In [1]: import numpy as np

In [2]: from numpy import linalg as LA

In [3]: np.set_printoptions(precision=3, suppress=True, linewidth=120)

In [4]: feats = np.load("layer9.npy")

In [5]: feats
Out[5]: 
array([[ 4, -2, -5, -4, -5,  4,  1],
       [ 1, -2,  2, -1,  3,  1,  4],
       [-5,  5,  0,  5,  1,  0,  4],
       [ 2,  4,  1,  5, -4,  0, -5],
       [-4,  3, -3, -1,  5,  5,  3],
       [ 5, -4,  4,  4, -3,  4,  2],
       [ 5,  5, -1, -5,  4,  4,  6]])

In [6]: other = feats[0, 0] * feats[1:] - np.outer(feats[1:, 0], feats[0])

In [7]: other
Out[7]: 
array([[  0,  -6,  13,   0,  17,   0,  15],
       [  0,  10, -25,   0, -21,  20,  21],
       [  0,  20,  14,  28,  -6,  -8, -22],
       [  0,   4, -32, -20,   0,  36,  16],
       [  0,  -6,  41,  36,  13,  -4,   3],
       [  0,  30,  21,   0,  41,  -4,  19]])

In [8]: LA.matrix_rank(other), LA.matrix_rank(feats)
Out[8]: (np.int64(6), np.int64(7))

In [9]: def softmax(z):
   ...:     e = np.exp(z - z.max(axis=-1, keepdims=True))
   ...:     return e / e.sum(axis=-1, keepdims=True)
   ...: 

In [10]: np.round(softmax(10 * feats[5]), 3) + 0
Out[10]: array([1., 0., 0., 0., 0., 0., 0.])

In [11]: np.round(softmax(feats[5]), 3) + 0
Out[11]: array([0.464, 0.   , 0.171, 0.171, 0.   , 0.171, 0.023])

In [12]: S = feats @ feats.T / np.sqrt(7)

In [13]: np.round(softmax(S), 3) + 0
Out[13]: 
array([[1.   , 0.   , 0.   , 0.   , 0.   , 0.   , 0.   ],
       [0.   , 0.319, 0.   , 0.   , 0.   , 0.001, 0.68 ],
       [0.   , 0.   , 1.   , 0.   , 0.   , 0.   , 0.   ],
       [0.   , 0.   , 0.   , 1.   , 0.   , 0.   , 0.   ],
       [0.   , 0.   , 0.   , 0.   , 1.   , 0.   , 0.   ],
       [0.   , 0.   , 0.   , 0.   , 0.   , 1.   , 0.   ],
       [0.   , 0.   , 0.   , 0.   , 0.   , 0.   , 1.   ]])

In [14]: np.abs(LA.svd(feats)[2][-1])
Out[14]: array([0.388, 0.184, 0.603, 0.472, 0.4  , 0.262, 0.027])

In [15]: round(np.log10(LA.cond(feats)))
Out[15]: 2

In [16]: J = np.loadtxt("data.csv", delimiter=",")

In [17]: J
Out[17]: 
array([[  8.108,  29.89 ,  17.643, -25.676,   3.867,  11.493, -14.905,  14.144, -19.876,  -4.989,  26.741,   6.388],
       [ 15.969, -12.978,   1.1  ,  27.133,  -6.694, -14.004,  18.264, -29.185,  11.848,  16.749, -12.899,  -3.935],
       [ 26.971,  17.332, -16.888, -37.814,   4.069,  34.242, -32.972,  -3.171, -21.816, -26.495,  49.926,  19.466],
       [-50.958, -13.123,  -3.05 ,   2.261,   3.352, -10.096,   5.161,  39.125,  10.179,  -5.169, -33.999, -11.794],
       [  7.012, -22.429,  -5.844,  30.517,  -6.348, -15.832,  20.58 , -26.422,  16.973,  15.275, -21.937,  -5.746],
       [ -6.095, -19.971,  -3.988,  25.607,  -4.031, -16.167,  17.925, -11.685,  15.512,  12.374, -26.558,  -7.958],
       [-11.688,  11.743,  27.618,   7.649,   0.234, -16.097,  12.801,  12.103,   1.282,  16.241, -14.669, -10.139],
       [ -0.905,  21.244,  11.002, -21.391,   4.047,   9.899, -13.217,  16.849, -14.147,  -6.988,  18.405,   3.842],
       [ 12.779,  19.083,  -2.424, -29.852,   4.138,  22.139, -22.355,   6.532, -18.612, -17.156,  33.719,  12.194],
       [ 28.124,   6.076,  10.095,  10.041,  -3.834,  -3.97 ,   6.931, -26.374,  -0.962,  12.814,   8.889,   2.242],
       [ 26.335,  16.99 ,  -4.854, -25.537,   1.43 ,  21.272, -20.87 ,  -7.009, -16.841, -13.742,  37.866,  13.975],
       [-32.231, -26.214, -37.604, -10.033,   3.743,  11.856, -13.209,  21.168,   7.043, -27.2  , -10.661,   2.475],
       [ -0.873, -31.816, -25.209,  22.191,  -3.707,  -6.19 ,  10.181, -18.887,  17.694,   0.126, -19.258,  -2.35 ],
       [-20.768, -27.294, -15.482,  21.248,  -1.765, -12.074,  13.211,  -0.212,  18.064,   1.822, -31.419,  -8.519]])

In [18]: u = np.array([3, 3, 2])

In [19]: np.polyval(u, J[6])
Out[19]: 
array([ 376.764,  450.923, 2373.116,  200.469,    2.866,  731.049,  532.   ,  477.757,   10.777,  842.033,  603.532,
        279.981])

In [20]: np.cross(J[6, :3], J[10, :3])
Out[20]: array([-526.23 ,  670.586, -507.831])

In [21]: LA.matrix_rank(J, rtol=0.1)
Out[21]: np.int64(3)

In [22]: np.round(LA.norm(J, 2) / LA.norm(J), 3)
Out[22]: np.float64(0.803)

In [23]: A = np.loadtxt("case9.csv", delimiter=",")

In [24]: A
Out[24]: 
array([[ 0.85 ,  0.248,  0.109,  0.044,  0.168,  0.024, -0.152],
       [ 0.248,  0.147,  0.088,  0.035, -0.021,  0.218,  0.079],
       [ 0.109,  0.088,  0.231, -0.106,  0.155,  0.033,  0.348],
       [ 0.044,  0.035, -0.106,  0.961, -0.104, -0.066,  0.089],
       [ 0.168, -0.021,  0.155, -0.104,  0.305, -0.35 ,  0.162],
       [ 0.024,  0.218,  0.033, -0.066, -0.35 ,  0.762,  0.073],
       [-0.152,  0.079,  0.348,  0.089,  0.162,  0.073,  0.745]])

In [25]: rng = np.random.default_rng(138158)

In [26]: other = A + rng.integers(-2, 3, (7, 4)) @ rng.integers(-2, 3, (4, 7))

In [27]: other
Out[27]: 
array([[ 4.85 ,  8.248, -5.891,  6.044,  0.168,  6.024, -6.152],
       [ 2.248,  3.147,  2.088,  2.035, -5.021,  3.218, -0.921],
       [-5.891,  0.088,  3.231, -6.106,  6.155, -7.967,  6.348],
       [-1.956, -5.965,  1.894, -2.039, -0.104, -3.066,  3.089],
       [-0.832, -1.021, -4.845,  0.896, -0.695, -0.35 ,  1.162],
       [-5.976, -2.782,  5.033, -5.066, -7.35 , -5.238, 10.073],
       [ 1.848, -7.921,  4.348, -0.911, -1.838,  1.073, -0.255]])

In [28]: np.round(LA.svd(other - A, compute_uv=False), 3) + 0
Out[28]: array([25.738, 12.624, 10.321,  6.376,  0.   ,  0.   ,  0.   ])

In [29]: LA.matrix_rank(other - A, tol=1e-8)
Out[29]: np.int64(4)

In [30]: w, evecs = LA.eigh(A)

In [31]: (w > 1e-8).sum(), (w < -1e-8).sum()
Out[31]: (np.int64(4), np.int64(0))

In [32]: LA.eigvalsh(A + 5 * np.eye(7))
Out[32]: array([5., 5., 5., 6., 6., 6., 6.])

In [33]: np.unique(w.round(6) + 0, return_counts=True)[1]
Out[33]: array([3, 4])

In [34]: round(float(w.sum()), 3), round(float(np.trace(A)), 3)
Out[34]: (4.0, 4.0)

In [35]: w.round(3) + 0
Out[35]: array([0., 0., 0., 1., 1., 1., 1.])

In [36]: np.round(LA.eigvalsh(A @ A), 3) + 0
Out[36]: array([0., 0., 0., 1., 1., 1., 1.])

In [37]: W0 = np.loadtxt("block12.csv", delimiter=",")

In [38]: W0
Out[38]: 
array([[-1.,  1.,  1.,  1.,  1.,  1.,  1.,  1.,  1.,  1.,  1.,  1.],
       [ 1., -1.,  1.,  1.,  1.,  1.,  1.,  1.,  1.,  1.,  1.,  1.],
       [ 1.,  1., -1.,  1.,  1.,  1.,  1.,  1.,  1.,  1.,  1.,  1.],
       [ 1.,  1.,  1., -1.,  1.,  1.,  1.,  1.,  1.,  1.,  1.,  1.],
       [ 1.,  1.,  1.,  1., -1.,  1.,  1.,  1.,  1.,  1.,  1.,  1.],
       [ 1.,  1.,  1.,  1.,  1., -1.,  1.,  1.,  1.,  1.,  1.,  1.],
       [ 1.,  1.,  1.,  1.,  1.,  1., -1.,  1.,  1.,  1.,  1.,  1.],
       [ 1.,  1.,  1.,  1.,  1.,  1.,  1., -1.,  1.,  1.,  1.,  1.],
       [ 1.,  1.,  1.,  1.,  1.,  1.,  1.,  1., -1.,  1.,  1.,  1.],
       [ 1.,  1.,  1.,  1.,  1.,  1.,  1.,  1.,  1., -1.,  1.,  1.],
       [ 1.,  1.,  1.,  1.,  1.,  1.,  1.,  1.,  1.,  1., -1.,  1.],
       [ 1.,  1.,  1.,  1.,  1.,  1.,  1.,  1.,  1.,  1.,  1., -1.]])

In [39]: other = LA.inv(W0)

In [40]: round(float(LA.det(W0) * LA.det(other)), 3)
Out[40]: 1.0

In [41]: LA.det(W0) * other
Out[41]: 
array([[ 9216., -1024., -1024., -1024., -1024., -1024., -1024., -1024., -1024., -1024., -1024., -1024.],
       [-1024.,  9216., -1024., -1024., -1024., -1024., -1024., -1024., -1024., -1024., -1024., -1024.],
       [-1024., -1024.,  9216., -1024., -1024., -1024., -1024., -1024., -1024., -1024., -1024., -1024.],
       [-1024., -1024., -1024.,  9216., -1024., -1024., -1024., -1024., -1024., -1024., -1024., -1024.],
       [-1024., -1024., -1024., -1024.,  9216., -1024., -1024., -1024., -1024., -1024., -1024., -1024.],
       [-1024., -1024., -1024., -1024., -1024.,  9216., -1024., -1024., -1024., -1024., -1024., -1024.],
       [-1024., -1024., -1024., -1024., -1024., -1024.,  9216., -1024., -1024., -1024., -1024., -1024.],
       [-1024., -1024., -1024., -1024., -1024., -1024., -1024.,  9216., -1024., -1024., -1024., -1024.],
       [-1024., -1024., -1024., -1024., -1024., -1024., -1024., -1024.,  9216., -1024., -1024., -1024.],
       [-1024., -1024., -1024., -1024., -1024., -1024., -1024., -1024., -1024.,  9216., -1024., -1024.],
       [-1024., -1024., -1024., -1024., -1024., -1024., -1024., -1024., -1024., -1024.,  9216., -1024.],
       [-1024., -1024., -1024., -1024., -1024., -1024., -1024., -1024., -1024., -1024., -1024.,  9216.]])
